In [1]: import numpy as np

In [2]: import numpy.linalg as la

In [3]: np.set_printoptions(suppress=True, linewidth=140)

In [4]: rd = lambda a: np.round(a, 2) + 0

In [5]: K = np.loadtxt("mat.csv", delimiter=",")

In [6]: print(K)
[[ 0.  0.  0.  0.]
 [ 0.  0.  0.  0.]
 [ 0.  0.  0.  0.]
 [ 3. 11.  0.  6.]
 [ 0.  0.  0.  0.]
 [ 0.  0.  0.  0.]
 [ 0.  2.  0.  3.]
 [ 3. 11.  0.  6.]
 [ 5. 14.  0.  7.]
 [ 3. 11.  0.  6.]
 [ 0.  0.  0.  1.]
 [ 0.  0.  0.  0.]
 [11. 23.  0. 10.]
 [ 3. 11.  0.  6.]
 [ 1.  8.  0.  5.]
 [ 5. 14.  0.  7.]
 [11. 23.  0. 10.]
 [ 0.  0.  0.  2.]
 [ 0.  0.  0.  1.]
 [ 0.  0.  0.  2.]
 [ 0.  5.  0.  4.]
 [ 0.  0.  0.  2.]
 [15. 29.  0. 12.]
 [ 0.  0.  0.  0.]
 [15. 29.  0. 12.]
 [ 3. 11.  0.  6.]]

In [7]: np.argsort(-la.norm(K, axis=0).round(6), kind="stable")[:3]
Out[7]: array([1, 3, 0])

In [8]: la.matrix_rank(K, rtol=0.1)
Out[8]: np.int64(2)

In [9]: rd(la.norm(K, 2) / la.norm(K))
Out[9]: np.float64(0.99)

In [10]: [round(float(x), 2) for x in la.svd(K, compute_uv=False)[:3]]
Out[10]: [73.32, 8.0, 2.84]

In [11]: vec = np.array([4, 2, 3, 2])

In [12]: h = np.maximum(K @ vec, 0)

In [13]: rd(np.tanh(K @ vec))
Out[13]: 
array([0.  , 0.  , 0.  , 1.  , 0.  , 0.  , 1.  , 1.  , 1.  , 1.  , 0.96, 0.  , 1.  , 1.  , 1.  , 1.  , 1.  , 1.  , 0.96, 1.  , 1.  , 1.  ,
       1.  , 0.  , 1.  , 1.  ])

In [14]: np.maximum(K @ (3 * vec), 0)
Out[14]: 
array([  0.,   0.,   0., 138.,   0.,   0.,  30., 138., 186., 138.,   6.,   0., 330., 138.,  90., 186., 330.,  12.,   6.,  12.,  54.,  12.,
       426.,   0., 426., 138.])

In [15]: np.flatnonzero(h > 1e-9)
Out[15]: array([ 3,  6,  7,  8,  9, 10, 12, 13, 14, 15, 16, 17, 18, 19, 20, 21, 22, 24, 25])

In [16]: left, s, vt = la.svd(K)

In [17]: rd(s)
Out[17]: array([73.32,  8.  ,  2.84,  0.  ])

In [18]: other = left[:, :3] @ np.diag(s[:3]) @ vt[:3]

In [19]: rd(np.abs(K - other).max())
Out[19]: np.float64(0.0)

In [20]: la.matrix_rank(other)
Out[20]: np.int64(3)

In [21]: print(rd(la.norm(K - other, 2)), s[3])
0.0 0.0

In [22]: rd(other)
Out[22]: 
array([[ 0.,  0.,  0.,  0.],
       [ 0.,  0.,  0.,  0.],
       [ 0.,  0.,  0.,  0.],
       [ 3., 11.,  0.,  6.],
       [ 0.,  0.,  0.,  0.],
       [ 0.,  0.,  0.,  0.],
       [ 0.,  2.,  0.,  3.],
       [ 3., 11.,  0.,  6.],
       [ 5., 14.,  0.,  7.],
       [ 3., 11.,  0.,  6.],
       [ 0.,  0.,  0.,  1.],
       [ 0.,  0.,  0.,  0.],
       [11., 23.,  0., 10.],
       [ 3., 11.,  0.,  6.],
       [ 1.,  8.,  0.,  5.],
       [ 5., 14.,  0.,  7.],
       [11., 23.,  0., 10.],
       [ 0.,  0.,  0.,  2.],
       [ 0.,  0.,  0.,  1.],
       [ 0.,  0.,  0.,  2.],
       [ 0.,  5.,  0.,  4.],
       [ 0.,  0.,  0.,  2.],
       [15., 29.,  0., 12.],
       [ 0.,  0.,  0.,  0.],
       [15., 29.,  0., 12.],
       [ 3., 11.,  0.,  6.]])

In [23]: la.matrix_rank(K, rtol=0.05)
Out[23]: np.int64(2)

In [24]: print(rd(np.trace(la.pinv(K) @ K)))
3.0

In [25]: print(np.abs(np.diag(la.qr(K)[1])) > 1e-9)
[ True  True False  True]

In [26]: J = np.diag(10 * np.array([3, 1, 2, 3])) + np.array([[2, 2, 0, 0], [0, 1, 2, 0], [2, 1, 2, 3], [1, 0, 1, 1]])

In [27]: J
Out[27]: 
array([[32,  2,  0,  0],
       [ 0, 11,  2,  0],
       [ 2,  1, 22,  3],
       [ 1,  0,  1, 31]])

In [28]: blk = np.stack([J, 4 * J, J[::-1]])

In [29]: blk.sum(axis=0)
Out[29]: 
array([[161,  10,   1,  31],
       [  2,  56,  32,   3],
       [ 10,  16, 112,  15],
       [ 37,   2,   5, 155]])

In [30]: blk.shape
Out[30]: (3, 4, 4)

In [31]: print(np.einsum("bij,cij->bc", blk, blk))
[[ 2614 10456   174]
 [10456 41824   696]
 [  174   696  2614]]

In [32]: rd(la.norm(blk, axis=(1, 2)))
Out[32]: array([ 51.13, 204.51,  51.13])

In [33]: other = np.array([[1, 0], [2, 1], [2, 2]])

In [34]: data = np.tile(other, (2, 3))

In [35]: data
Out[35]: 
array([[1, 0, 1, 0, 1, 0],
       [2, 1, 2, 1, 2, 1],
       [2, 2, 2, 2, 2, 2],
       [1, 0, 1, 0, 1, 0],
       [2, 1, 2, 1, 2, 1],
       [2, 2, 2, 2, 2, 2]])

In [36]: rng = np.random.default_rng(821319)

In [37]: lab = rng.permutation(6)

In [38]: lab
Out[38]: array([0, 5, 2, 1, 4, 3])

In [39]: other = data[lab][:, lab]

In [40]: np.diag(other)
Out[40]: array([1, 2, 2, 1, 2, 0])

In [41]: other
Out[41]: 
array([[1, 0, 1, 0, 1, 0],
       [2, 2, 2, 2, 2, 2],
       [2, 2, 2, 2, 2, 2],
       [2, 1, 2, 1, 2, 1],
       [2, 1, 2, 1, 2, 1],
       [1, 0, 1, 0, 1, 0]])

In [42]: np.argsort(-la.norm(data, axis=0).round(6), kind="stable")[:3]
Out[42]: array([0, 2, 4])

In [43]: rd(la.norm(data, 2) / la.norm(data))
Out[43]: np.float64(0.98)

In [44]: [round(float(x), 2) for x in la.svd(data, compute_uv=False)[:3]]
Out[44]: [8.94, 2.01, 0.0]

In [45]: t = np.radians(45)

In [46]: r_ = np.eye(6)

In [47]: r_[4, 4] = r_[0, 0] = np.cos(t)

In [48]: r_[4, 0], r_[0, 4] = -np.sin(t), np.sin(t)

In [49]: print(rd(r_))
[[ 0.71  0.    0.    0.    0.71  0.  ]
 [ 0.    1.    0.    0.    0.    0.  ]
 [ 0.    0.    1.    0.    0.    0.  ]
 [ 0.    0.    0.    1.    0.    0.  ]
 [-0.71  0.    0.    0.    0.71  0.  ]
 [ 0.    0.    0.    0.    0.    1.  ]]

In [50]: other = data @ r_.T

In [51]: rd(other)
Out[51]: 
array([[1.41, 0.  , 1.  , 0.  , 0.  , 0.  ],
       [2.83, 1.  , 2.  , 1.  , 0.  , 1.  ],
       [2.83, 2.  , 2.  , 2.  , 0.  , 2.  ],
       [1.41, 0.  , 1.  , 0.  , 0.  , 0.  ],
       [2.83, 1.  , 2.  , 1.  , 0.  , 1.  ],
       [2.83, 2.  , 2.  , 2.  , 0.  , 2.  ]])

In [52]: rd(la.svd(data, compute_uv=False)), rd(la.svd(other, compute_uv=False))
Out[52]: 
(array([8.94, 2.01, 0.  , 0.  , 0.  , 0.  ]),
 array([8.94, 2.01, 0.  , 0.  , 0.  , 0.  ]))

In [53]: print(rd(np.abs(other - data).max(axis=0)))
[0.83 0.   0.   0.   2.   0.  ]

In [54]: np.allclose(la.norm(data, axis=1), la.norm(other, axis=1))
Out[54]: True

In [55]: np.allclose(data @ data.T, other @ other.T)
Out[55]: True

In [56]: left, s, vt = la.svd(data)

In [57]: V = vt[:(s > 1e-8).sum()]

In [58]: vec = data[4] + -1 * data[0] + rng.integers(2) * np.eye(6)[0]

In [59]: vec
Out[59]: array([1., 1., 1., 1., 1., 1.])

In [60]: print(rd(la.norm(vec - V.T @ V @ vec)))
0.0

In [61]: la.matrix_rank(np.vstack([data, vec]))
Out[61]: np.int64(2)

In [62]: np.abs(np.diag(la.qr(data)[1])) > 1e-9
Out[62]: array([ True,  True, False, False, False, False])

In [63]: np.unique(data.round(6), axis=0).shape
Out[63]: (3, 6)

In [64]: arr = np.array([[1, 4, 4, 4, 5, -2],
    ...:     [1, -3, 2, -3, -1, 3],
    ...:     [-2, 1, -2, 0, 1, -3],
    ...:     [-1, -2, 0, -1, 1, 3],
    ...:     [0, 0, -5, -2, -1, 2],
    ...:     [0, 0, 1, -4, 5, -1],
    ...:     [5, 0, 2, -5, -2, -3],
    ...:     [4, 4, 2, 5, 5, -5],
    ...:     [2, -3, 3, 3, -3, 4],
    ...:     [-3, -3, 1, 4, 5, 0],
    ...:     [-3, -5, 5, -5, -4, -1],
    ...:     [2, 3, 2, 4, 1, -4]])

In [65]: arr[-1] = arr[0] + 2 * arr[1]

In [66]: print(arr)
[[ 1  4  4  4  5 -2]
 [ 1 -3  2 -3 -1  3]
 [-2  1 -2  0  1 -3]
 [-1 -2  0 -1  1  3]
 [ 0  0 -5 -2 -1  2]
 [ 0  0  1 -4  5 -1]
 [ 5  0  2 -5 -2 -3]
 [ 4  4  2  5  5 -5]
 [ 2 -3  3  3 -3  4]
 [-3 -3  1  4  5  0]
 [-3 -5  5 -5 -4 -1]
 [ 3 -2  8 -2  3  4]]

In [67]: left, s, vt = la.svd(K, full_matrices=False)

In [68]: rd(np.cumsum(s ** 2) / np.sum(s ** 2))
Out[68]: array([0.99, 1.  , 1.  , 1.  ])

In [69]: rd(left.T @ K @ vt.T)
Out[69]: 
array([[73.32,  0.  ,  0.  ,  0.  ],
       [ 0.  ,  8.  ,  0.  ,  0.  ],
       [ 0.  ,  0.  ,  2.84,  0.  ],
       [ 0.  ,  0.  ,  0.  ,  0.  ]])

In [70]: rd(np.abs(vt[0]))
Out[70]: array([0.37, 0.84, 0.  , 0.39])

In [71]: rd(vt @ vt.T)
Out[71]: 
array([[1., 0., 0., 0.],
       [0., 1., 0., 0.],
       [0., 0., 1., 0.],
       [0., 0., 0., 1.]])

In [72]: Xc = arr - arr.mean(axis=0)

In [73]: V = la.svd(Xc)[2][:5]

In [74]: other = Xc - Xc @ V.T @ V

In [75]: rd(np.diag(V.T @ V))
Out[75]: array([0.8 , 0.42, 0.94, 0.99, 0.94, 0.91])

In [76]: rd(other.std(axis=0))
Out[76]: array([0.41, 0.69, 0.22, 0.08, 0.23, 0.27])

In [77]: blk = np.stack([arr, -3 * arr, arr[::-1]])

In [78]: print((blk @ arr.T).shape)
(3, 12, 12)

In [79]: print(blk.shape)
(3, 12, 6)

In [80]: np.einsum("bij,cij->bc", blk, blk)
Out[80]: 
array([[  724, -2172,   120],
       [-2172,  6516,  -360],
       [  120,  -360,   724]])

In [81]: blk.sum(axis=0)
Out[81]: 
array([[  1, -10,   0, -10,  -7,   8],
       [ -5,   1,   1,   1,  -2,  -7],
       [  1,  -5,   5,   4,   3,   6],
       [  4,   1,   3,   5,  -5,  -2],
       [  4,   4,  12,   9,   7,  -9],
       [  5,   0,   0,   3, -12,  -1],
       [-10,   0,  -3,   6,   9,   5],
       [ -8,  -8,  -9, -12, -11,  12],
       [ -5,   4,  -6,  -7,   7,  -5],
       [  4,   7,  -4,  -8,  -9,  -3],
       [  7,   7,  -8,   7,   7,   5],
       [ -5,   8, -12,   8,  -1, -10]])

In [82]: la.matrix_rank(blk.reshape(3, -1))
Out[82]: np.int64(2)

In [83]: F = np.loadtxt("x.csv", delimiter=",")

In [84]: print(F)
[[ 0.33 -2.84 -1.18  0.71  3.19 -0.38  2.39 -2.6   0.36  3.01]
 [ 0.66 -0.22  0.19  0.46  1.04 -0.16  0.85 -0.82  0.54  0.23]
 [ 4.16  4.42  3.15  3.04 -1.38 -1.8   0.91  1.5   3.86 -3.39]
 [ 1.1   1.54  1.11  0.58 -0.42 -0.24  0.01  0.42  0.92 -1.47]
 [ 1.33 -1.44 -0.48  1.71  1.89 -1.18  2.29 -1.4   1.46  2.21]
 [ 2.46  7.5   3.83  1.42 -6.53 -1.12 -3.09  5.64  2.39 -6.64]
 [-2.11 -1.94 -0.95 -2.37  1.91  1.9  -0.5  -1.86 -2.4   0.52]]

In [85]: other = F / la.norm(F, axis=1, keepdims=True)

In [86]: cov = other @ other.T

In [87]: (cov - 2 * np.eye(7)).round(6).argmax(axis=1)
Out[87]: array([4, 4, 3, 2, 0, 3, 0])

In [88]: np.argwhere(np.triu(np.abs(cov) > 0.95, 1))
Out[88]: array([[2, 3]])

In [89]: rd(cov[0])
Out[89]: array([ 1.  ,  0.76, -0.44, -0.6 ,  0.88, -0.9 ,  0.38])

In [90]: rd(np.degrees(np.arccos(np.clip(cov[0, 6], -1, 1))))
Out[90]: np.float64(67.53)

In [91]: rd(cov)
Out[91]: 
array([[ 1.  ,  0.76, -0.44, -0.6 ,  0.88, -0.9 ,  0.38],
       [ 0.76,  1.  ,  0.19,  0.05,  0.87, -0.46, -0.06],
       [-0.44,  0.19,  1.  ,  0.96,  0.01,  0.78, -0.89],
       [-0.6 ,  0.05,  0.96,  1.  , -0.22,  0.86, -0.77],
       [ 0.88,  0.87,  0.01, -0.22,  1.  , -0.59, -0.11],
       [-0.9 , -0.46,  0.78,  0.86, -0.59,  1.  , -0.72],
       [ 0.38, -0.06, -0.89, -0.77, -0.11, -0.72,  1.  ]])

In [92]: rd(la.norm(other, axis=1))
Out[92]: array([1., 1., 1., 1., 1., 1., 1.])

In [93]: W0 = np.load("case11.npy")

In [94]: W0
Out[94]: 
array([[ 0.08, -0.17,  0.57,  0.24,  0.01,  0.36],
       [ 0.24,  0.96, -0.45, -0.62,  0.07, -0.6 ],
       [-0.1 , -0.77, -0.28,  0.86,  0.02,  0.06],
       [ 0.09,  0.92,  0.55, -0.99, -0.08,  0.01],
       [-0.09, -0.8 , -0.69,  0.97,  0.07, -0.23],
       [-0.54, -1.  ,  1.  , -1.  , -0.41,  0.99],
       [-0.45, -1.  ,  0.73,  0.86, -0.14,  0.86],
       [ 0.76,  1.  , -1.  ,  1.  ,  0.47, -0.99],
       [ 0.49,  0.95, -0.99,  1.  ,  0.37, -0.95],
       [ 0.41,  0.99, -0.96,  0.86,  0.24, -0.93],
       [-0.49, -1.  ,  0.72,  0.81, -0.16,  0.87],
       [ 0.01, -0.6 , -0.93,  1.  ,  0.16, -0.64],
       [ 0.26,  0.98, -0.85, -0.16,  0.12, -0.82],
       [ 0.27,  0.93, -0.77,  0.56,  0.14, -0.73],
       [ 0.02, -0.81,  0.21,  0.96,  0.06,  0.33],
       [ 0.1 ,  0.54, -0.56,  0.51,  0.07, -0.45],
       [-0.58, -1.  ,  0.97, -0.99, -0.35,  0.95],
       [-0.41, -0.99,  0.98, -0.95, -0.26,  0.95],
       [-0.06,  0.45,  0.37, -0.95, -0.09,  0.12],
       [ 0.34,  0.57, -0.94,  1.  ,  0.28, -0.8 ],
       [ 0.22, -0.79, -0.99,  1.  ,  0.37, -0.88],
       [-0.51, -1.  ,  0.57,  1.  , -0.02,  0.93],
       [ 0.34,  0.94, -0.71,  0.78,  0.17, -0.7 ],
       [ 0.23,  0.98, -0.75, -0.78,  0.07, -0.77],
       [-0.11,  0.7 ,  0.8 , -1.  , -0.19,  0.41],
       [ 0.02,  0.62, -0.13, -0.74, -0.02, -0.22],
       [-0.22,  0.41,  0.98, -1.  , -0.31,  0.84],
       [ 0.31,  1.  , -0.6 , -0.96,  0.06, -0.78],
       [ 0.48,  0.97, -0.98,  1.  ,  0.33, -0.93],
       [ 0.41,  1.  , -0.93, -0.74,  0.16, -0.94],
       [ 0.33,  0.93, -0.64,  0.74,  0.16, -0.65],
       [ 0.04,  0.84,  0.78, -1.  , -0.12,  0.31],
       [-0.41, -1.  ,  0.9 ,  0.56, -0.16,  0.91],
       [-0.1 , -0.78,  0.  ,  0.74,  0.  ,  0.22]])

In [95]: Q, r_ = la.qr(W0)

In [96]: rd(np.trace(Q @ Q.T))
Out[96]: np.float64(6.0)

In [97]: rd(abs(r_[0, 0])), rd(la.norm(W0[:, 0]))
Out[97]: (np.float64(1.98), np.float64(1.98))

In [98]: rd(Q.T @ Q)
Out[98]: 
array([[1., 0., 0., 0., 0., 0.],
       [0., 1., 0., 0., 0., 0.],
       [0., 0., 1., 0., 0., 0.],
       [0., 0., 0., 1., 0., 0.],
       [0., 0., 0., 0., 1., 0.],
       [0., 0., 0., 0., 0., 1.]])

In [99]: Q.shape, r_.shape
Out[99]: ((34, 6), (6, 6))

In [100]: cov = np.cov(W0, rowvar=False)

In [101]: print(np.argsort(-W0.std(axis=0).round(6), kind="stable"))
[3 1 2 5 0 4]

In [102]: rd(np.corrcoef(W0.T))
Out[102]: 
array([[ 1.  ,  0.8 , -0.84,  0.23,  0.87, -0.93],
       [ 0.8 ,  1.  , -0.52, -0.23,  0.47, -0.71],
       [-0.84, -0.52,  1.  , -0.47, -0.91,  0.96],
       [ 0.23, -0.23, -0.47,  1.  ,  0.62, -0.28],
       [ 0.87,  0.47, -0.91,  0.62,  1.  , -0.88],
       [-0.93, -0.71,  0.96, -0.28, -0.88,  1.  ]])

In [103]: m1 = np.load("a.npy")

In [104]: print(rd(m1))
[[-0.56  0.2   1.08 -4.42 -2.  ]
 [ 0.39  2.02  0.2   4.16 -1.85]
 [-0.08 -2.61 -1.01 -1.9   3.68]
 [ 0.   -2.6  -1.14 -1.32  3.9 ]
 [-0.54  0.65  1.23 -4.   -2.6 ]
 [ 0.32  2.27  0.44  3.67 -2.46]
 [ 0.37 -1.84 -1.46  2.07  3.88]
 [-0.4   1.74  1.45 -2.29 -3.8 ]
 [-0.22 -2.48 -0.7  -2.98  3.07]
 [-0.57  0.15  1.06 -4.45 -1.92]
 [-0.17  2.42  1.36 -0.17 -4.15]
 [-0.14  2.48  1.32  0.14 -4.13]
 [-0.54 -0.98  0.53 -4.84 -0.17]
 [-0.03 -2.61 -1.09 -1.54  3.82]
 [ 0.56  0.65 -0.7   4.82  0.71]
 [-0.56  0.33  1.13 -4.31 -2.18]
 [-0.44 -1.8  -0.01 -4.44  1.37]
 [-0.51  1.03  1.34 -3.53 -3.07]
 [-0.31 -2.28 -0.45 -3.65  2.49]
 [ 0.41  1.95  0.13  4.26 -1.69]
 [-0.03 -2.61 -1.09 -1.52  3.83]
 [ 0.52 -0.94 -1.31  3.66  2.95]
 [-0.57 -0.39  0.82 -4.75 -1.12]
 [ 0.23 -2.3  -1.41  0.69  4.14]
 [ 0.51  1.35 -0.3   4.75 -0.49]
 [-0.51  1.02  1.33 -3.55 -3.05]
 [ 0.45 -1.47 -1.42  2.84  3.54]
 [ 0.49  1.49 -0.21  4.68 -0.76]
 [ 0.47  1.64 -0.1   4.58 -1.05]
 [-0.48  1.27  1.39 -3.17 -3.34]
 [ 0.39 -1.76 -1.46  2.25  3.81]
 [-0.34  1.99  1.46 -1.69 -3.99]
 [ 0.05 -2.58 -1.21 -0.92  4.01]
 [ 0.11 -2.52 -1.29 -0.38  4.1 ]
 [ 0.57  0.02 -0.99  4.57  1.68]
 [ 0.51 -1.02 -1.33  3.55  3.06]
 [ 0.22  2.48  0.7   3.01 -3.05]
 [-0.43  1.55  1.44 -2.69 -3.62]
 [ 0.27 -2.21 -1.43  1.03  4.11]
 [ 0.5  -1.08 -1.35  3.47  3.12]
 [-0.56  0.38  1.14 -4.27 -2.24]
 [-0.55  0.43  1.16 -4.22 -2.31]
 [ 0.22 -2.33 -1.4   0.59  4.15]
 [ 0.06  2.61  1.03  1.8  -3.73]
 [-0.5  -1.47  0.22 -4.69  0.72]]

In [105]: np.allclose(m1[:-1].T @ la.lstsq(m1[:-1].T, m1[-1])[0], m1[-1])
Out[105]: True
